In [1]: import numpy as np

In [2]: np.set_printoptions(precision=1, suppress=True, linewidth=160)

In [3]: rd = lambda a: np.round(a, 1) + 0

In [4]: J = np.array([[0, 0, 1], [0, 0, 1], [1, 1, 0]])

In [5]: cov = J.T @ J

In [6]: np.trace(cov), (J ** 2).sum()
Out[6]: (np.int64(4), np.int64(4))

In [7]: print(np.linalg.matrix_rank(J, rtol=0.1))
2

In [8]: rd(np.linalg.norm(J, 2) / np.linalg.norm(J))
Out[8]: np.float64(0.7)

In [9]: J.sum(axis=0)
Out[9]: array([1, 1, 2])

In [10]: J @ J
Out[10]: 
array([[1, 1, 0],
       [1, 1, 0],
       [0, 0, 2]])

In [11]: np.trace(J @ J @ J) // 6
Out[11]: np.int64(0)

In [12]: np.argwhere(np.triu(J))
Out[12]: 
array([[0, 2],
       [1, 2]])

In [13]: low = np.diag(J.sum(axis=1)) - J

In [14]: (np.linalg.eigvalsh(low) < 1e-8).sum()
Out[14]: np.int64(1)

In [15]: print(round(np.linalg.det(low[1:, 1:])))
1

In [16]: low
Out[16]: 
array([[ 1,  0, -1],
       [ 0,  1, -1],
       [-1, -1,  2]])

In [17]: r = np.linalg.matrix_rank(low)

In [18]: r
Out[18]: np.int64(2)

In [19]: null = np.linalg.svd(low)[2][r:].T

In [20]: print(rd(null @ null.T))
[[0.3 0.3 0.3]
 [0.3 0.3 0.3]
 [0.3 0.3 0.3]]

In [21]: rd(null[:, 0] / null[np.abs(null[:, 0]).round(6).argmax(), 0])
Out[21]: array([1., 1., 1.])

In [22]: [int(np.linalg.matrix_rank(low[:, :j + 1])) for j in range(3)]
Out[22]: [1, 2, 2]

In [23]: np.allclose(low @ null, 0)
Out[23]: True

In [24]: np.linalg.matrix_rank(low.T @ low), np.linalg.matrix_rank(low @ low.T)
Out[24]: (np.int64(2), np.int64(2))

In [25]: null.shape
Out[25]: (3, 1)

In [26]: K = np.load("case4.npy")

In [27]: K
Out[27]: 
array([[0., 1., 1.],
       [1., 0., 1.],
       [1., 1., 0.]])

In [28]: print(np.argwhere(np.triu(K)))
[[0 1]
 [0 2]
 [1 2]]

In [29]: low = np.diag(K.sum(axis=1)) - K

In [30]: low @ np.ones(3)
Out[30]: array([0., 0., 0.])

In [31]: print(low)
[[ 2. -1. -1.]
 [-1.  2. -1.]
 [-1. -1.  2.]]

In [32]: (np.linalg.eigvalsh(low) < 1e-8).sum()
Out[32]: np.int64(1)

In [33]: r = np.linalg.matrix_rank(J)

In [34]: r
Out[34]: np.int64(2)

In [35]: null = np.linalg.svd(J)[2][r:].T

In [36]: np.linalg.matrix_rank(J.T @ J), np.linalg.matrix_rank(J @ J.T)
Out[36]: (np.int64(2), np.int64(2))

In [37]: print(rd(null @ null.T))
[[ 0.5 -0.5  0. ]
 [-0.5  0.5  0. ]
 [ 0.   0.   0. ]]

In [38]: np.allclose(J @ null, 0)
Out[38]: True

In [39]: [int(np.linalg.matrix_rank(np.delete(J, i, axis=0))) for i in range(3)]
Out[39]: [2, 2, 1]

In [40]: other = np.array([[-2, -2, 3], [-1, 3, -3], [-1, -2, -2]])

In [41]: W0 = other + other.T

In [42]: W0
Out[42]: 
array([[-4, -3,  2],
       [-3,  6, -5],
       [ 2, -5, -4]])

In [43]: u = np.array([0, -2])

In [44]: np.convolve(W0[0], u)
Out[44]: array([ 0,  8,  6, -4])

In [45]: np.array([np.convolve(row, u, "same") for row in W0])
Out[45]: 
array([[  0,   8,   6],
       [  0,   6, -12],
       [  0,  -4,  10]])

In [46]: t = np.radians(60)

In [47]: r_ = np.eye(3)

In [48]: r_[0, 0] = r_[2, 2] = np.cos(t)

In [49]: r_[0, 2], r_[2, 0] = -np.sin(t), np.sin(t)

In [50]: print(rd(r_))
[[ 0.5  0.  -0.9]
 [ 0.   1.   0. ]
 [ 0.9  0.   0.5]]

In [51]: other = W0 @ r_.T

In [52]: rd(np.linalg.svd(W0, compute_uv=False)), rd(np.linalg.svd(other, compute_uv=False))
Out[52]: (array([9. , 6.4, 4.6]), array([9. , 6.4, 4.6]))

In [53]: rd(other)
Out[53]: 
array([[-3.7, -3. , -2.5],
       [ 2.8,  6. , -5.1],
       [ 4.5, -5. , -0.3]])

In [54]: print(np.allclose(np.linalg.norm(W0, axis=1), np.linalg.norm(other, axis=1)))
True

In [55]: rd(np.abs(other - W0).max(axis=0))
Out[55]: array([5.8, 0. , 4.5])

In [56]: vals, V = np.linalg.eig(W0)

In [57]: rd(np.prod(vals))
Out[57]: np.float64(268.0)

In [58]: print(rd(np.sort(np.linalg.eigvals(np.linalg.inv(W0)))))
[-0.2 -0.2  0.1]

In [59]: rd(W0 @ V[:, 0] - vals[0] * V[:, 0])
Out[59]: array([0., 0., 0.])

In [60]: print(rd(np.sort(np.linalg.eigvals(W0 @ W0))))
[21.5 40.9 81.6]

In [61]: rd(vals)
Out[61]: array([ 9. , -4.6, -6.4])

In [62]: other = W0 / np.sqrt((W0 ** 2).mean(axis=1, keepdims=True))

In [63]: print(np.linalg.matrix_rank(W0 - W0.mean(axis=1, keepdims=True)))
2

In [64]: rng = np.random.default_rng(712)

In [65]: z = rng.permutation(3)

In [66]: z
Out[66]: array([2, 1, 0])

In [67]: other = W0[z][:, z]

In [68]: np.diag(other)
Out[68]: array([-4,  6, -4])

In [69]: np.trace(other)
Out[69]: np.int64(-2)

In [70]: np.allclose(other, W0)
Out[70]: False

In [71]: other
Out[71]: 
array([[-4, -5,  2],
       [-5,  6, -3],
       [ 2, -3, -4]])

In [72]: X = np.load("layer17.npy")

In [73]: X
Out[73]: 
array([[ 1,  0,  0,  0],
       [ 2,  1,  0,  0],
       [-1, -2,  1,  0],
       [-2,  1,  1,  1]])

In [74]: [int(np.linalg.matrix_rank(np.linalg.matrix_power(X, p))) for p in range(1, 5)]
Out[74]: [4, 4, 4, 4]

In [75]: X @ X
Out[75]: 
array([[ 1,  0,  0,  0],
       [ 4,  1,  0,  0],
       [-6, -4,  1,  0],
       [-3,  0,  2,  1]])

In [76]: O, V = np.linalg.qr(X[:, :2])[0], np.linalg.qr(X[:, 2:])[0]

In [77]: sig = np.linalg.svd(O.T @ V, compute_uv=False)

In [78]: rd(sig)
Out[78]: array([1. , 0.7])

In [79]: rd(np.degrees(np.arccos(sig.clip(0, 1))))
Out[79]: array([10.5, 47.2])

In [80]: rd(np.linalg.norm(O @ O.T - V @ V.T, 2))
Out[80]: np.float64(0.7)

In [81]: def softmax(z):
    ...:     e = np.exp(z - z.max(axis=-1, keepdims=True))
    ...:     return e / e.sum(axis=-1, keepdims=True)
    ...: 

In [82]: rd(softmax(10 * X[3]))
Out[82]: array([0. , 0.3, 0.3, 0.3])

In [83]: rd(softmax(X[3] + 4))
Out[83]: array([0. , 0.3, 0.3, 0.3])

In [84]: rd(softmax(X[3]))
Out[84]: array([0. , 0.3, 0.3, 0.3])

In [85]: att = X @ X.T / np.sqrt(4)

In [86]: rd(softmax(att)[3] @ X)
Out[86]: array([-1.9,  0.8,  1. ,  0.9])

In [87]: rd(softmax(att))
Out[87]: 
array([[0.3, 0.5, 0.1, 0.1],
       [0.2, 0.8, 0. , 0. ],
       [0. , 0. , 0.9, 0.1],
       [0. , 0. , 0. , 0.9]])

In [88]: rd(softmax(att + np.triu(np.full(att.shape, -np.inf), 1)))
Out[88]: 
array([[1. , 0. , 0. , 0. ],
       [0.2, 0.8, 0. , 0. ],
       [0. , 0. , 1. , 0. ],
       [0. , 0. , 0. , 0.9]])

In [89]: softmax(att).round(6).argmax(axis=1)
Out[89]: array([1, 1, 2, 3])

In [90]: proj = np.triu(np.array([[1, 0, 1, -1], [-1, 1, -3, -3], [-2, -1, -1, 0], [0, 2, -3, 1]]), 1) + np.eye(4)

In [91]: other = proj @ X @ np.linalg.inv(proj)

In [92]: rd(np.poly(other))
Out[92]: array([ 1., -4.,  6., -4.,  1.])

In [93]: np.linalg.matrix_rank(other)
Out[93]: np.int64(4)

In [94]: np.trace(other), np.trace(X)
Out[94]: (np.float64(4.0), np.int64(4))

In [95]: F = np.load("w.npy")

In [96]: F
Out[96]: 
array([[3., 1., 0., 0.],
       [0., 3., 1., 0.],
       [0., 0., 3., 1.],
       [0., 0., 0., 3.]])

In [97]: u, r1 = F[2], F[3]

In [98]: u @ r1
Out[98]: np.float64(3.0)

In [99]: pr = (u @ r1) / (u @ u) * u

In [100]: rd(r1 - pr)
Out[100]: array([ 0. ,  0. , -0.9,  2.7])

In [101]: rd((r1 - pr) @ u)
Out[101]: np.float64(0.0)
